$ python3 -q
>>> import numpy as np
>>> from numpy import linalg as LA
>>> np.set_printoptions(precision=1, suppress=True, linewidth=120)
>>> K = np.array([[4, 1, 2, 1], [1, -4, -1, 2], [2, -1, 4, -3], [1, 2, -3, 2]])
>>> x0 = np.array([0, 1, 2, -1])
>>> target = K @ x0
>>> print(target)
[ 4 -8 10 -6]
>>> print(LA.solve(K, target))
[ 0.  1.  2. -1.]
>>> print(LA.solve(K.T, K[0]))
[ 1. -0. -0. -0.]
>>> print(np.round(LA.solve(K, target + K[:, 2]), 1) + 0)
[ 0.  1.  3. -1.]
>>> print(LA.solve(K, -2 * target))
[ 0. -2. -4.  2.]
>>> x0 = np.array([9, 4, 0, 9])
>>> print((K @ x0).argmax())
0
>>> print((K * x0).sum(axis=1))
[ 49  11 -13  35]
>>> feats = np.array([[-2, -1, -1, -2, -2, -3, 3, -2, 1],
...     [-1, -3, -2, -3, 3, 2, 0, 1, -2],
...     [1, 3, -2, -2, 2, 2, 2, 0, -1],
...     [0, 2, -3, 2, -3, -1, -3, 2, 0],
...     [-1, 3, -2, 1, 3, 0, -3, -2, 0],
...     [-2, -3, 0, -1, -1, 2, 0, 3, 2],
...     [3, 3, -2, -1, -3, 1, -1, 1, 3],
...     [-2, 1, -1, 3, -1, 0, 2, -2, 2],
...     [2, 2, -3, -3, 1, 1, 3, -2, 3]])
>>> print(feats)
[[-2 -1 -1 -2 -2 -3  3 -2  1]
 [-1 -3 -2 -3  3  2  0  1 -2]
 [ 1  3 -2 -2  2  2  2  0 -1]
 [ 0  2 -3  2 -3 -1 -3  2  0]
 [-1  3 -2  1  3  0 -3 -2  0]
 [-2 -3  0 -1 -1  2  0  3  2]
 [ 3  3 -2 -1 -3  1 -1  1  3]
 [-2  1 -1  3 -1  0  2 -2  2]
 [ 2  2 -3 -3  1  1  3 -2  3]]
>>> Y = feats / np.sqrt((feats ** 2).mean(axis=1, keepdims=True))
>>> print(LA.matrix_rank(Y) == LA.matrix_rank(feats))
True
>>> U, sigma, Vh = LA.svd(feats, full_matrices=False)
>>> print(np.allclose(U * sigma @ Vh, feats))
True
>>> print(U.shape, sigma.shape, Vh.shape)
(9, 9) (9,) (9, 9)
>>> print(sigma / sigma[0])
[1.  0.9 0.8 0.7 0.5 0.4 0.3 0.2 0.1]
>>> W1 = np.array([[-8, 3],
...     [3, 0],
...     [2, 1],
...     [-3, 3],
...     [6, 9],
...     [6, -6],
...     [-2, -7],
...     [0, 4],
...     [7, -6]])
>>> b = np.array([-2, -3])
>>> H = np.maximum(feats @ W1 + b, 0)
>>> print((H > 0).astype(int))
[[0 0]
 [1 1]
 [1 0]
 [0 1]
 [1 1]
 [1 0]
 [0 0]
 [1 0]
 [1 0]]
>>> print(H)
[[ 0  0]
 [18 14]
 [14  0]
 [ 0  8]
 [32 35]
 [28  0]
 [ 0  0]
 [10  0]
 [18  0]]
>>> print(LA.matrix_rank(H))
2
>>> Z = np.array([[0, 3, 1], [0, 2, 1]])
>>> print(H @ Z)
[[  0   0   0]
 [  0  82  32]
 [  0  42  14]
 [  0  16   8]
 [  0 166  67]
 [  0  84  28]
 [  0   0   0]
 [  0  30  10]
 [  0  54  18]]
>>> print(W1 @ Z)
[[  0 -18  -5]
 [  0   9   3]
 [  0   8   3]
 [  0  -3   0]
 [  0  36  15]
 [  0   6   0]
 [  0 -20  -9]
 [  0   8   4]
 [  0   9   1]]
>>> print((H @ Z).round(6).argmax(axis=1))
[0 1 1 1 1 1 0 1 1]
>>> rng = np.random.default_rng(48)
>>> lab = rng.permutation(9)
>>> Y = feats[:, lab] * rng.choice([-1, 1], 9)
>>> print(Y)
[[-3 -1 -2 -2  2 -1  3  1 -2]
 [ 2 -2  3 -3 -1 -3  0 -2 -1]
 [ 2 -2  2 -2  0  3  2 -1  1]
 [-1 -3 -3  2 -2  2 -3  0  0]
 [ 0 -2  3  1  2  3 -3  0 -1]
 [ 2  0 -1 -1 -3 -3  0  2 -2]
 [ 1 -2 -3 -1 -1  3 -1  3  3]
 [ 0 -1 -1  3  2  1  2  2 -2]
 [ 1 -3  1 -3  2  2  3  3  2]]
>>> U, _, Vh = LA.svd(feats.T @ Y)
>>> print(np.round(U @ Vh, 1) + 0)
[[ 0.  0.  0.  0.  0.  0.  0.  0.  1.]
 [ 0.  0.  0.  0.  0.  1.  0.  0.  0.]
 [ 0.  1.  0.  0.  0.  0.  0.  0.  0.]
 [ 0.  0.  0.  1.  0.  0.  0.  0.  0.]
 [ 0.  0.  1.  0.  0.  0.  0.  0.  0.]
 [ 1.  0.  0.  0.  0.  0.  0.  0.  0.]
 [ 0.  0.  0.  0.  0.  0.  1.  0.  0.]
 [ 0.  0.  0.  0. -1.  0.  0.  0.  0.]
 [ 0.  0.  0.  0.  0.  0.  0.  1.  0.]]
>>> q, V = LA.qr(Y[:, :6])[0], LA.qr(Y[:, 6:])[0]
>>> sigma = LA.svd(q.T @ V, compute_uv=False)
>>> print(sigma)
[1.  0.8 0.7]
>>> print(np.degrees(np.arccos(sigma.clip(0, 1))))
[13.5 33.4 45.4]
>>> Y = np.array([[1, 1], [1, -1]])
>>> F = np.kron(Y, np.kron(Y, Y))[rng.permutation(8)][:6]
>>> print(F)
[[ 1  1 -1 -1 -1 -1  1  1]
 [ 1 -1 -1  1 -1  1  1 -1]
 [ 1  1  1  1 -1 -1 -1 -1]
 [ 1  1  1  1  1  1  1  1]
 [ 1 -1  1 -1  1 -1  1 -1]
 [ 1 -1 -1  1  1 -1 -1  1]]
>>> u, g = F[1], F[0]
>>> print(u @ u)
8
>>> print(u @ g)
0
>>> p = (u @ g) / (u @ u) * u
>>> print(p)
[ 0. -0. -0.  0. -0.  0.  0. -0.]
>>> print(LA.matrix_rank(np.outer(u, g)))
1
>>> print((g - p) @ u)
0.0
>>> Y = F / LA.norm(F, axis=1, keepdims=True)
>>> C2 = Y @ Y.T
>>> print((C2 - 2 * np.eye(6)).round(6).argmax(axis=1))
[1 0 0 0 0 0]
>>> print((np.abs(C2) > 0.9).astype(int))
[[1 0 0 0 0 0]
 [0 1 0 0 0 0]
 [0 0 1 0 0 0]
 [0 0 0 1 0 0]
 [0 0 0 0 1 0]
 [0 0 0 0 0 1]]
>>> print(C2[0].round(1) + 0)
[1. 0. 0. 0. 0. 0.]
>>> print(C2.round(1) + 0)
[[1. 0. 0. 0. 0. 0.]
 [0. 1. 0. 0. 0. 0.]
 [0. 0. 1. 0. 0. 0.]
 [0. 0. 0. 1. 0. 0.]
 [0. 0. 0. 0. 1. 0.]
 [0. 0. 0. 0. 0. 1.]]
>>> print(np.degrees(np.arccos(np.clip(C2[0, 1], -1, 1))))
90.0
>>> print(np.argwhere(np.triu(np.abs(C2) > 0.95, 1)))
[]
>>> t = np.radians(36)
>>> R = np.eye(8)
>>> R[5, 5] = R[4, 4] = np.cos(t)
>>> R[5, 4], R[4, 5] = -np.sin(t), np.sin(t)
>>> print(R)
[[ 1.   0.   0.   0.   0.   0.   0.   0. ]
 [ 0.   1.   0.   0.   0.   0.   0.   0. ]
 [ 0.   0.   1.   0.   0.   0.   0.   0. ]
 [ 0.   0.   0.   1.   0.   0.   0.   0. ]
 [ 0.   0.   0.   0.   0.8  0.6  0.   0. ]
 [ 0.   0.   0.   0.  -0.6  0.8  0.   0. ]
 [ 0.   0.   0.   0.   0.   0.   1.   0. ]
 [ 0.   0.   0.   0.   0.   0.   0.   1. ]]
>>> Y = F @ R.T
>>> print(np.allclose(F @ F.T, Y @ Y.T))
True
>>> print(round(LA.det(R), 1), round(np.trace(R), 1))
1.0 7.6
>>> print(np.abs(Y - F).max(axis=0))
[0.  0.  0.  0.  0.8 0.8 0.  0. ]
>>> U, sigma, Vh = LA.svd(F, full_matrices=False)
>>> print((sigma > 1e-8).sum())
6
>>> print(np.round(Vh @ Vh.T, 1) + 0)
[[1. 0. 0. 0. 0. 0.]
 [0. 1. 0. 0. 0. 0.]
 [0. 0. 1. 0. 0. 0.]
 [0. 0. 0. 1. 0. 0.]
 [0. 0. 0. 0. 1. 0.]
 [0. 0. 0. 0. 0. 1.]]
>>> print(U.shape, sigma.shape, Vh.shape)
(6, 6) (6,) (6, 8)
>>> print(np.round(U.T @ U, 1) + 0)
[[1. 0. 0. 0. 0. 0.]
 [0. 1. 0. 0. 0. 0.]
 [0. 0. 1. 0. 0. 0.]
 [0. 0. 0. 1. 0. 0.]
 [0. 0. 0. 0. 1. 0.]
 [0. 0. 0. 0. 0. 1.]]
>>> print(np.round(np.sqrt((sigma ** 2).sum()), 1), round(LA.norm(F), 1))
6.9 6.9
>>> mat = (rng.random((4, 4)) < 0.3) + np.eye(4)
>>> mat /= mat.sum(axis=1, keepdims=True)
>>> print(mat)
[[1.  0.  0.  0. ]
 [0.  0.5 0.5 0. ]
 [0.  0.  1.  0. ]
 [0.  0.3 0.3 0.3]]
>>> # a transition matrix
>>> P = np.triu(np.array([[-2, -1, 2, 2], [3, -3, 1, 0], [3, 1, -1, 2], [0, 0, 0, 1]]), 1) + np.eye(4)
>>> Y = P @ mat @ LA.inv(P)
>>> print(LA.matrix_rank(Y))
4
>>> print(mat.mean(axis=0))
[0.2 0.2 0.5 0.1]
>>> print(LA.svd(mat, compute_uv=False))
[1.2 1.  0.5 0.3]
>>> print(mat.sum(axis=1))
[1. 1. 1. 1.]
>>> print(np.count_nonzero(mat))
7
>>> print(np.unravel_index(np.abs(mat).argmax(), mat.shape))
(np.int64(0), np.int64(0))
>>> print(mat.shape)
(4, 4)
>>> print(mat.sum(axis=0))
[1.  0.8 1.8 0.3]
>>> print(np.diff(mat, axis=0))
[[-1.   0.5  0.5  0. ]
 [ 0.  -0.5  0.5  0. ]
 [ 0.   0.3 -0.7  0.3]]
>>> mat[:, 4]
Traceback (most recent call last):
  File "<python-input-90>", line 1, in <module>
    mat[:, 4]
    ~~~^^^^^^
IndexError: index 4 is out of bounds for axis 1 with size 4
>>> q, _ = LA.qr(np.array([[-0.7, 1.2, -2.4, -2.2, -1.8, -1.1, 0.0, 1.3, 1.0],
...     [-0.2, -0.5, -1.0, 2.1, -0.3, -0.1, -0.7, 1.1, -1.0],
...     [-1.1, 0.9, -0.8, 0.3, 0.3, -0.9, 1.3, 1.0, 0.1],
...     [1.5, -0.2, -0.6, 0.3, -0.2, -1.4, 1.4, 0.1, 0.6],
...     [-1.1, 0.9, -1.2, -1.1, -0.1, -1.4, 0.1, 0.5, 1.7],
...     [-1.1, -0.3, 0.7, 0.9, -1.2, -0.4, -0.5, 1.0, -0.1],
...     [0.7, -1.0, 2.3, 0.1, 0.9, -0.1, -0.7, 0.2, 1.4],
...     [0.9, 0.2, -1.2, 0.4, -1.8, -1.4, 1.5, 2.0, -3.4],
...     [0.9, 2.3, 1.0, -1.9, -1.8, 0.3, -0.7, 0.6, 1.2]]))
>>> J = -2 * q
>>> print(J.round(1) + 0)
[[ 0.5 -0.7 -0.9 -1.  -0.7 -0.1  0.3  0.5  0.8]
 [ 0.1  0.3 -0.6  1.2 -0.1 -0.3  1.4  0.4  0.2]
 [ 0.8 -0.5  0.   0.8  0.8  0.8 -0.7  0.7  0.7]
 [-1.   0.  -0.7  0.1  0.2  0.9  0.1 -0.9  0.8]
 [ 0.8 -0.5 -0.2 -0.3  0.3  1.   0.8 -0.5 -1.1]
 [ 0.8  0.3  0.5  0.5 -1.4  0.5 -0.2 -0.7  0.3]
 [-0.5  0.6  0.9 -0.5 -0.2  1.   0.6  1.   0.2]
 [-0.6 -0.2 -0.8  0.4 -0.9  0.5 -0.7  0.7 -0.9]
 [-0.6 -1.6  0.9  0.4 -0.3 -0.2  0.4 -0.1  0. ]]
>>> Y = np.array([[3, 0],
...     [-2, 2],
...     [-1, 1],
...     [1, -1],
...     [-1, 2],
...     [-2, 2],
...     [-3, 2],
...     [2, -1],
...     [0, 3]])
>>> print(LA.matrix_rank(np.vstack([J, Y.T])))
9
>>> print(np.einsum("ij->j", J))
[ 0.1 -2.2 -0.9  1.6 -2.2  4.   2.   1.1  1.1]
>>> print(np.vstack([J, Y.T]).shape)
(11, 9)
>>> print(J @ Y)
[[ 3.7 -0.2]
 [-1.   0.8]
 [ 5.1  1.2]
 [-6.5  5. ]
 [-2.5  0.6]
 [ 1.3  0.1]
 [-5.6  5. ]
 [ 3.1 -7.2]
 [ 0.1 -2.6]]
>>> print(Y.T @ J.T)
[[ 3.7 -1.   5.1 -6.5 -2.5  1.3 -5.6  3.1  0.1]
 [-0.2  0.8  1.2  5.   0.6  0.1  5.  -7.2 -2.6]]
